% python3 -q
>>> import numpy as np
>>> from numpy import linalg as LA
>>> np.set_printoptions(suppress=True, linewidth=100)
>>> def rd(a):
...     return np.round(a, 2) + 0
... 
>>> F = np.array([[-34.99, -27.96, -45.03, -14.99, -37.0, -42.9, -54.94, -33.94, -42.94, -37.0],
...     [11.99, 6.95, 20.98, 5.98, -2.96, 13.02, 14.98, 23.05, 13.0, -2.97],
...     [36.01, 23.95, 32.02, -0.02, 27.96, 23.94, 40.04, 19.95, 23.99, 27.95],
...     [-12.0, -8.93, -22.03, -8.99, -4.98, -18.0, -20.05, -22.0, -17.87, -5.0],
...     [22.99, 15.96, 41.07, 14.96, 4.97, 30.95, 35.04, 42.01, 31.09, 5.05]])
>>> other = F / LA.norm(F, axis=1, keepdims=True)
>>> cov = other @ other.T
>>> rd(np.degrees(np.arccos(np.clip(cov[1, 4], -1, 1))))
np.float64(12.26)
>>> other = np.array([[3, 3], [-1, -1]])
>>> C = np.array([[1, 6, 9], [6, 0, 9], [6, 1, 9]])
>>> M = np.kron(other, C)
>>> M
array([[ 3, 18, 27,  3, 18, 27],
       [18,  0, 27, 18,  0, 27],
       [18,  3, 27, 18,  3, 27],
       [-1, -6, -9, -1, -6, -9],
       [-6,  0, -9, -6,  0, -9],
       [-6, -1, -9, -6, -1, -9]])
>>> # column 3 repeats column 0
>>> left, sv, vt = LA.svd(M)
>>> rd(sv)
array([79.53, 27.05,  1.87,  0.  ,  0.  ,  0.  ])
>>> other = left[:, :3] @ np.diag(sv[:3]) @ vt[:3]
>>> rd(LA.norm(M - other, 2)), rd(sv[3])
(np.float64(0.0), np.float64(0.0))
>>> rd(other)
array([[ 3., 18., 27.,  3., 18., 27.],
       [18.,  0., 27., 18.,  0., 27.],
       [18.,  3., 27., 18.,  3., 27.],
       [-1., -6., -9., -1., -6., -9.],
       [-6.,  0., -9., -6.,  0., -9.],
       [-6., -1., -9., -6., -1., -9.]])
>>> LA.matrix_rank(other)
np.int64(3)
>>> print(rd(LA.norm(M - other) / LA.norm(M)))
0.0
>>> K = np.load("run19.npy")
>>> rd(K)
array([[-2.78,  1.6 , -1.42,  1.77],
       [-0.82,  2.46, -1.04, -0.44],
       [-6.1 ,  0.4 , -0.81,  5.99],
       [-2.7 ,  1.57, -1.78,  1.52],
       [-4.44,  1.39,  0.83,  4.66],
       [-2.53,  1.67, -1.6 ,  1.39],
       [-5.06,  0.37, -3.04,  3.86],
       [-0.09,  2.56, -2.03, -1.7 ],
       [-2.11,  2.67,  2.58,  2.56],
       [-3.13,  1.77,  0.09,  2.79],
       [-0.07,  3.1 ,  0.65, -0.66],
       [ 0.12,  3.23,  0.91, -0.78],
       [-7.98,  0.12,  1.55,  9.19],
       [-5.76,  0.54, -0.76,  5.61],
       [-1.72,  2.28, -0.16,  1.  ],
       [-1.06,  2.16, -2.07, -0.56],
       [-4.33,  0.67, -3.01,  2.99],
       [-0.13,  2.96,  0.03, -0.83],
       [-3.92,  1.52,  0.44,  3.88],
       [-1.65,  2.26, -0.38,  0.83],
       [-4.63,  1.58,  2.16,  5.42],
       [-1.78,  2.64,  1.75,  1.84],
       [ 2.98,  3.72, -2.37, -5.52],
       [ 0.48,  3.07, -0.61, -1.82],
       [-0.58,  3.38,  3.05,  0.92]])
>>> Ac = K - K.mean(axis=0)
>>> left, sv, vt = LA.svd(Ac, full_matrices=False)
>>> rd((sv ** 2).sum() ** 2 / (sv ** 4).sum())
np.float64(1.37)
>>> (np.sign(left[:, 0]) == np.sign(left[0, 0])).astype(int)
array([1, 0, 1, 0, 1, 0, 1, 0, 1, 1, 0, 0, 1, 1, 0, 0, 1, 0, 1, 0, 1, 0, 0, 0, 0])
